$ python -q
>>> import numpy as np
>>> from numpy import linalg as LA
>>> np.set_printoptions(precision=1, suppress=True, linewidth=140, sign=" ")
>>> def rd(a):
...     return np.round(a, 1) + 0
... 
>>> E = np.loadtxt("out0.csv", delimiter=",")
>>> E
array([[  2.5,   0.7,  -9.6,   0.6,   1.9,   5. ,  -4.4,  -1.1,  -3.5,  -1.6,   0.1],
       [  3.8,  -1.2,  -3. ,  -1.3,  -0.2,  -0.1,  -2.3,  -4.5,   1.7,  -2.3,   0.6],
       [  0.3,   0.5,  -9.6,   1.1,   1.3,   5.9,  -2.4,   0.2,  -3.3,  -2.5,  -0.6],
       [  5.7,  -0.3,  -4. ,  -0.9,  -1.1,  -2.6,   0.5,  -5.8,   1.7,  -3.1,   1.3],
       [  6.3,  -1. ,  -4. ,  -1.4,   1.3,  -2.2,  -0.2,  -4. ,   1.3,  -3.7,   1.5],
       [  0.7,   1.3,  -9.8,  -0.5,   2. ,   6.5,  -5.7,   2. ,  -2. ,  -1.6,  -2.8],
       [  5.1,  -1. ,  -3.3,  -2.8,   0.3,  -3.3,  -2.8,  -6.4,   1.5,  -3.7,   0.1],
       [  5.3,  -1.1,  -4.6,  -3.6,  -2. ,  -1.3,  -0.4,  -4.1,   3. ,  -5.2,   2.5],
       [  4.1,  -1.2,  -3.7,  -2.1,   0.6,  -1.4,  -0.8,  -5.2,   2.7,  -1.7,   1.9],
       [  6.2,  -1.4,  -5. ,  -1.8,  -0.6,  -2. ,  -2.3,  -4.8,   2. ,  -3.8,   1.8],
       [  5.5,   0.4,  -4.5,  -2.6,  -0.2,  -1. ,  -1.1,  -5.6,   1.2,  -1.9,   2.3],
       [  2.3,  -0.4, -10.5,   1.1,   4.6,   5.6,  -3.1,  -0.6,  -2.5,  -2. ,   0.1],
       [  6. ,  -1.6,  -2.8,  -0.9,   0.2,  -2.2,  -0.6,  -6.2,   3. ,  -4. ,   0.8],
       [  5.4,   0.1,  -4. ,  -2.4,  -1.4,  -2.5,  -2.1,  -4.2,   0.3,  -2.3,   0.4],
       [  2.8,   0.5,  -8.3,   1.5,   1.6,   4.3,  -4.5,   3.4,  -2.5,  -2.8,   1. ],
       [  6.3,  -1.4,  -3.8,  -1.6,   0.2,  -3.6,  -0.6,  -5. ,   3.4,  -4.1,   0.8],
       [  5.6,  -2.7,  -3.1,  -2.3,  -1.2,  -2.1,  -1.6,  -4.6,   2.5,  -3.3,   1.3],
       [  6.9,  -0.8,  -5.7,  -3.4,  -0.1,  -0.4,  -0.6,  -4.2,   2.8,  -3.2,   1.9],
       [  0.9,   2.6, -10. ,   2.7,   2. ,   6. ,  -4. ,   0.6,  -2.1,  -2.3,  -0.2],
       [  2.2,   2.3, -10.3,   3.1,   3. ,   5.7,  -4.2,   1.6,  -2.8,  -3.8,   0.5],
       [  1.3,   3.3,  -8.6,   3.1,   3.1,   4.2,  -3.3,  -0.2,  -0.2,  -4.2,   0.9],
       [  5. ,  -2.4,  -4. ,  -2.3,  -2.3,  -1.3,   0.4,  -2.2,   1.2,  -2.6,   3. ],
       [  5.5,  -1.9,  -5.8,  -0.3,   1.2,  -1.5,  -1.1,  -4.6,   1.6,  -3.3,  -1.8],
       [  6.6,  -2. ,  -4.8,  -4.2,  -0.6,  -1.6,   0.5,  -4.3,   2.1,  -2.8,   1.1],
       [  6.1,  -2.6,  -4.2,  -2.9,   0.6,  -2.5,  -2.2,  -4.9,   1.8,  -2.5,   3.3],
       [  0.4,   1.8, -11.2,   1.4,   2.8,   5.8,  -5.6,  -1.5,  -2.2,  -2.3,   0.7],
       [  6.1,  -3. ,  -4. ,  -1.8,   0.5,  -1. ,  -1.8,  -4.4,   3.4,  -3. ,   2.5],
       [  1.4,   0.5,  -9.9,   1.3,   2.3,   5.9,  -4.8,  -0.6,  -2.4,  -2.1,   0.1],
       [  7.2,  -2.1,  -3.2,  -0.7,  -0.1,  -2. ,  -1.4,  -4.5,   1.3,  -3.4,   2.2],
       [  5.2,   0.2,  -4.2,  -3.3,   0.4,  -2.8,  -2. ,  -5.6,   0.1,  -2.2,   0.5],
       [  2.3,   2.2, -11. ,   2. ,   2.6,   4.4,  -4.6,   0.2,   0.1,  -4.4,  -1.4],
       [  6. ,  -0.5,  -4.5,  -2.8,  -1.4,  -1.8,  -0.2,  -2.3,   2.2,  -2.1,   0.1],
       [  5.5,  -0.8,  -2.9,  -2.6,  -0.1,  -1.2,  -0.9,  -3.7,   1.4,  -3.3,   2.1],
       [  2.9,   0.9, -10.3,  -0.3,   1.9,   6.4,  -5. ,  -1. ,  -2.8,  -2.4,   0.2],
       [  5.9,  -2.9,  -5.6,  -2.6,  -1.1,  -2. ,   0.1,  -5.6,   3.5,  -2.5,   0.3],
       [  1.7,   1.4,  -8.4,   0.9,   2.6,   6.4,  -3.9,  -0.9,  -1. ,  -3.9,  -0.9],
       [  0.7,   1.6,  -9.6,   3.5,   2.8,   5.2,  -4.8,  -1. ,  -2.9,  -2. ,  -0.3],
       [  6.5,   0.3,  -4. ,  -3.1,  -0.5,  -2.5,  -1.3,  -3.9,   0.5,  -2.2,   1.2],
       [  1.4,   1.3,  -8.4,   1.3,   2.5,   3.8,  -3. ,   0.6,   0.4,  -2.6,   1.3],
       [  1. ,   3.1, -10.8,   2.1,   3.6,   5.4,  -4.8,   2.1,  -1.8,  -3.4,   1.6],
       [  2.1,   1.9, -10.7,   0.6,   2.9,   6.6,  -4.1,   1. ,  -2.9,  -3. ,  -0.9],
       [  4.7,  -2.6,  -4.7,  -2.9,  -0.6,   0.3,  -1.5,  -5.4,   4. ,  -3.5,   2. ]])
>>> vec = np.array([0, -1, 1, -2, -1, -2, -2, -3, -3, 2, 3])
>>> y = E @ vec
>>> rd(LA.solve(E.T @ E, E.T @ y))
array([ 0., -1.,  1., -2., -1., -2., -2., -3., -3.,  2.,  3.])
>>> rng = np.random.default_rng(5966)
>>> y = y + 0.1 * rng.normal(size=42)
>>> rd(y)
array([ -3.7,  11.4, -18.2,  13.3,   8.1, -25.4,  22.9,   9.5,  15. ,  15.5,  21. , -16.1,  10.1,  19.7, -18.3,   7.8,  16.4,   7.6, -24.5,
       -27.4, -27.4,  13.9,  -2.3,  12.6,  27.1, -10.4,  12.3, -12.4,  16.7,  25. , -33.4,   3.4,  13.9,  -7.8,   9.3, -23.9, -14.8,  19.3,
       -20.7, -26. , -24.5,   9.8])
>>> coef, *_ = LA.lstsq(E, y)
>>> rd(coef)
array([ 0. , -1. ,  1. , -2. , -1. , -1.9, -2. , -3. , -3. ,  2. ,  3. ])
>>> coef.round()
array([ 0., -1.,  1., -2., -1., -2., -2., -3., -3.,  2.,  3.])
>>> rd(LA.norm(y - E @ coef))
np.float64(0.7)
